$ ipython --no-banner

In [1]: import numpy as np

In [2]: import numpy.linalg as la

In [3]: np.set_printoptions(precision=3, suppress=True, linewidth=100)

In [4]: A = np.loadtxt("out4.csv", delimiter=",")

In [5]: A
Out[5]: 
array([[1.  , 0.5 , 0.25],
       [0.5 , 1.  , 0.5 ],
       [0.25, 0.5 , 1.  ]])

In [6]: rng = np.random.default_rng(4345)

In [7]: z = rng.permutation(3)

In [8]: z
Out[8]: array([1, 2, 0])

In [9]: B = A[z][:, z]

In [10]: np.round(la.det(B), 3), np.round(la.det(A[z]), 3)
Out[10]: (np.float64(0.562), np.float64(0.562))

In [11]: vals, evecs = la.eigh(A)

In [12]: evecs @ np.diag(vals) @ evecs.T
Out[12]: 
array([[1.  , 0.5 , 0.25],
       [0.5 , 1.  , 0.5 ],
       [0.25, 0.5 , 1.  ]])

In [13]: np.round(evecs.T @ evecs, 3) + 0
Out[13]: 
array([[1., 0., 0.],
       [0., 1., 0.],
       [0., 0., 1.]])

In [14]: np.abs(evecs[:, -1])
Out[14]: array([0.542, 0.643, 0.542])

In [15]: np.round(evecs.T @ A @ evecs, 3) + 0
Out[15]: 
array([[0.407, 0.   , 0.   ],
       [0.   , 0.75 , 0.   ],
       [0.   , 0.   , 1.843]])

In [16]: (vals > 1e-8).sum(), (vals < -1e-8).sum()
Out[16]: (np.int64(3), np.int64(0))

In [17]: C2 = A.T @ A

In [18]: np.diag(C2)
Out[18]: array([1.312, 1.5  , 1.312])

In [19]: def softmax(z):
    ...:     e = np.exp(z - z.max(axis=-1, keepdims=True))
    ...:     return e / e.sum(axis=-1, keepdims=True)
    ...: 

In [20]: softmax(10 * A[0])
Out[20]: array([0.993, 0.007, 0.001])

In [21]: scores = A @ A.T / np.sqrt(3)

In [22]: softmax(scores + np.triu(np.full(scores.shape, -np.inf), 1))
Out[22]: 
array([[1.   , 0.   , 0.   ],
       [0.446, 0.554, 0.   ],
       [0.276, 0.343, 0.382]])

In [23]: low = la.cholesky(A)

In [24]: low @ low.T
Out[24]: 
array([[1.  , 0.5 , 0.25],
       [0.5 , 1.  , 0.5 ],
       [0.25, 0.5 , 1.  ]])

In [25]: round(float(np.prod(np.diag(low)) ** 2), 3), round(float(la.det(A)), 3)
Out[25]: (0.562, 0.562)

In [26]: la.eigvalsh(A).min() > 0
Out[26]: np.True_

In [27]: J = np.arange(9).reshape(3, 3) + -3

In [28]: J
Out[28]: 
array([[-3, -2, -1],
       [ 0,  1,  2],
       [ 3,  4,  5]])

In [29]: U, sig, Vt = la.svd(J)

In [30]: sig.round(3) + 0
Out[30]: array([7.996, 2.251, 0.   ])

In [31]: B = U[:, :2] @ np.diag(sig[:2]) @ Vt[:2]

In [32]: np.round(la.norm(J - B, 2), 3), round(float(sig[2]), 3)
Out[32]: (np.float64(0.0), 0.0)

In [33]: round(float(np.abs(J - B).max()), 3)
Out[33]: 0.0

In [34]: la.matrix_rank(B)
Out[34]: np.int64(2)

In [35]: B.round(3) + 0
Out[35]: 
array([[-3., -2., -1.],
       [ 0.,  1.,  2.],
       [ 3.,  4.,  5.]])
